$ python -q
>>> import numpy as np
>>> import numpy.linalg as la
>>> np.set_printoptions(precision=2, suppress=True, linewidth=200, sign=" ")
>>> def tidy(a):
...     return np.round(a, 2) + 0
... 
>>> M2 = np.array([[0, 5], [0, 9], [6, 8]])
>>> feats = np.tile(M2, (2, 3))
>>> feats
array([[ 0,  5,  0,  5,  0,  5],
       [ 0,  9,  0,  9,  0,  9],
       [ 6,  8,  6,  8,  6,  8],
       [ 0,  5,  0,  5,  0,  5],
       [ 0,  9,  0,  9,  0,  9],
       [ 6,  8,  6,  8,  6,  8]])
>>> U, sigma, VT = la.svd(feats)
>>> np.argmax(sigma[:-1] / (sigma[1:] + 1e-6)) + 1
np.int64(2)
>>> tidy(sigma)
array([ 33.35,  11.11,   0.  ,   0.  ,   0.  ,   0.  ])
>>> M2 = U[:, :2] @ np.diag(sigma[:2]) @ VT[:2]
>>> la.matrix_rank(M2)
np.int64(2)
>>> tidy(np.abs(feats - M2).max())
np.float64(0.0)
>>> la.matrix_rank(feats, rtol=0.05)
np.int64(2)
>>> tidy(la.norm(feats - M2) / la.norm(feats))
np.float64(0.0)
>>> np.unique(feats.round(6), axis=0).shape
(3, 6)
>>> tidy(feats @ la.pinv(feats) @ feats)
array([[ 0.,  5.,  0.,  5.,  0.,  5.],
       [ 0.,  9.,  0.,  9.,  0.,  9.],
       [ 6.,  8.,  6.,  8.,  6.,  8.],
       [ 0.,  5.,  0.,  5.,  0.,  5.],
       [ 0.,  9.,  0.,  9.,  0.,  9.],
       [ 6.,  8.,  6.,  8.,  6.,  8.]])
>>> np.allclose(feats[:-1].T @ la.lstsq(feats[:-1].T, feats[-1])[0], feats[-1])
True
>>> theta = np.radians(120)
>>> Rm = np.eye(6)
>>> Rm[3, 3] = Rm[4, 4] = np.cos(theta)
>>> Rm[3, 4], Rm[4, 3] = -np.sin(theta), np.sin(theta)
>>> tidy(Rm)
array([[ 1.  ,  0.  ,  0.  ,  0.  ,  0.  ,  0.  ],
       [ 0.  ,  1.  ,  0.  ,  0.  ,  0.  ,  0.  ],
       [ 0.  ,  0.  ,  1.  ,  0.  ,  0.  ,  0.  ],
       [ 0.  ,  0.  ,  0.  , -0.5 , -0.87,  0.  ],
       [ 0.  ,  0.  ,  0.  ,  0.87, -0.5 ,  0.  ],
       [ 0.  ,  0.  ,  0.  ,  0.  ,  0.  ,  1.  ]])
>>> M2 = feats @ Rm.T
>>> tidy(la.det(Rm)), np.trace(Rm)
(np.float64(1.0), np.float64(3.0))
>>> tidy(M2)
array([[ 0.  ,  5.  ,  0.  , -2.5 ,  4.33,  5.  ],
       [ 0.  ,  9.  ,  0.  , -4.5 ,  7.79,  9.  ],
       [ 6.  ,  8.  ,  6.  , -9.2 ,  3.93,  8.  ],
       [ 0.  ,  5.  ,  0.  , -2.5 ,  4.33,  5.  ],
       [ 0.  ,  9.  ,  0.  , -4.5 ,  7.79,  9.  ],
       [ 6.  ,  8.  ,  6.  , -9.2 ,  3.93,  8.  ]])
>>> np.allclose(feats @ feats.T, M2 @ M2.T)
True
>>> np.allclose(la.norm(feats, axis=1), la.norm(M2, axis=1))
True
>>> tidy(la.svd(feats, compute_uv=False)), tidy(la.svd(M2, compute_uv=False))
(array([ 33.35,  11.11,   0.  ,   0.  ,   0.  ,   0.  ]), array([ 33.35,  11.11,   0.  ,   0.  ,   0.  ,   0.  ]))
>>> W0 = np.load("a.npy")
>>> W0
array([[10,  1, -3, -2,  1,  3,  0,  2,  2,  1, -3, -2],
       [ 3, -2, -3, -3, -3,  2,  1, -3,  3, -2, -3,  0],
       [-1,  0, 14, -2,  1,  2, -2,  2,  3,  0,  2, -3],
       [ 1,  2,  2, 12,  2, -1, -1, -3,  2,  1,  2, -3],
       [-1, -1, -3,  2,  1,  1, -3,  2, -2, -2, -2, -3],
       [-2, -1,  0, -3,  3,  2, -1, -1,  3,  0,  3,  0],
       [ 1,  1,  0,  1,  0, -1, 16, -3, -3,  3, -3,  1],
       [ 1, -3, -1, -2,  2,  1,  1,  8, -1, -1,  0,  3],
       [-2, -2, -2, -3, -1,  2, -2,  1,  8, -2, -3,  0],
       [-2,  0,  1,  2,  3,  0,  0, -1,  3,  7,  2,  1],
       [-3,  1,  0,  3,  0,  0, -1,  2, -1, -2,  4, -1],
       [ 3, -2,  2,  0,  2,  3,  0,  1,  3, -2, -1,  7]])
>>> tidy(la.norm(W0) ** 2 / la.norm(W0, 2) ** 2)
np.float64(3.93)
>>> tidy(la.norm(W0[6], 1)), tidy(la.norm(W0[6], np.inf))
(np.float64(33.0), np.float64(16.0))
>>> tidy(la.norm(W0, axis=1))
array([ 12.08,   8.72,  15.36,  13.64,   7.14,   6.86,  17.23,   9.8 ,  10.39,   9.06,   6.78,   9.7 ])
>>> la.norm(W0, axis=1).argmax()
np.int64(6)
>>> rng = np.random.default_rng(679)
>>> z = rng.permutation(12)
>>> z
array([  4,   0,   7,   3,   8,  10,  11,   9,   5,   6,   2,   1])
>>> M2 = W0[z][:, z]
>>> np.allclose(M2, W0)
False
>>> M2
array([[ 1, -1,  2,  2, -2, -2, -3, -2,  1, -3, -3, -1],
       [ 1, 10,  2, -2,  2, -3, -2,  1,  3,  0, -3,  1],
       [ 2,  1,  8, -2, -1,  0,  3, -1,  1,  1, -1, -3],
       [ 2,  1, -3, 12,  2,  2, -3,  1, -1, -1,  2,  2],
       [-1, -2,  1, -3,  8, -3,  0, -2,  2, -2, -2, -2],
       [ 0, -3,  2,  3, -1,  4, -1, -2,  0, -1,  0,  1],
       [ 2,  3,  1,  0,  3, -1,  7, -2,  3,  0,  2, -2],
       [ 3, -2, -1,  2,  3,  2,  1,  7,  0,  0,  1,  0],
       [ 3, -2, -1, -3,  3,  3,  0,  0,  2, -1,  0, -1],
       [ 0,  1, -3,  1, -3, -3,  1,  3, -1, 16,  0,  1],
       [ 1, -1,  2, -2,  3,  2, -3,  0,  2, -2, 14,  0],
       [-3,  3, -3, -3,  3, -3,  0, -2,  2,  1, -3, -2]])
>>> np.diag(M2)
array([ 1, 10,  8, 12,  8,  4,  7,  7,  2, 16, 14, -2])
>>> tidy(np.sort(np.abs(la.eigvals(M2))))
array([  2.6 ,   2.6 ,   4.46,   5.22,   6.6 ,   6.6 ,   9.87,   9.87,   9.96,  13.42,  15.4 ,  15.4 ])
>>> rank = la.matrix_rank(feats)
>>> rank
np.int64(2)
>>> N = la.svd(feats)[2][rank:].T
>>> [int(la.matrix_rank(feats[:i])) for i in range(1, len(feats) + 1)]
[1, 1, 2, 2, 2, 2]
>>> [int(la.matrix_rank(feats[:, :j + 1])) for j in range(6)]
[1, 2, 2, 2, 2, 2]
>>> [int(la.matrix_rank(np.delete(feats, i, axis=0))) for i in range(6)]
[2, 2, 2, 2, 2, 2]
>>> np.allclose(feats @ N, 0)
True
>>> tidy(feats @ N)
array([[ 0.,  0.,  0.,  0.],
       [ 0.,  0.,  0.,  0.],
       [ 0.,  0.,  0.,  0.],
       [ 0.,  0.,  0.,  0.],
       [ 0.,  0.,  0.,  0.],
       [ 0.,  0.,  0.,  0.]])
>>> vec = np.array([-9, -9, 5, 0, -7, 1, -1, -1, 6, 3, 7, -4])
>>> (W0 @ vec).argmax()
np.int64(2)
>>> la.norm(W0 @ vec) <= la.norm(W0, 2) * la.norm(vec) + 1e-9
np.True_
>>> W0 * vec
array([[-90,  -9, -15,   0,  -7,   3,   0,  -2,  12,   3, -21,   8],
       [-27,  18, -15,   0,  21,   2,  -1,   3,  18,  -6, -21,   0],
       [  9,   0,  70,   0,  -7,   2,   2,  -2,  18,   0,  14,  12],
       [ -9, -18,  10,   0, -14,  -1,   1,   3,  12,   3,  14,  12],
       [  9,   9, -15,   0,  -7,   1,   3,  -2, -12,  -6, -14,  12],
       [ 18,   9,   0,   0, -21,   2,   1,   1,  18,   0,  21,   0],
       [ -9,  -9,   0,   0,   0,  -1, -16,   3, -18,   9, -21,  -4],
       [ -9,  27,  -5,   0, -14,   1,  -1,  -8,  -6,  -3,   0, -12],
       [ 18,  18, -10,   0,   7,   2,   2,  -1,  48,  -6, -21,   0],
       [ 18,   0,   5,   0, -21,   0,   0,   1,  18,  21,  14,  -4],
       [ 27,  -9,   0,   0,   0,   0,   1,  -2,  -6,  -6,  28,   4],
       [-27,  18,  10,   0, -14,   3,   0,  -1,  18,  -6,  -7, -28]])
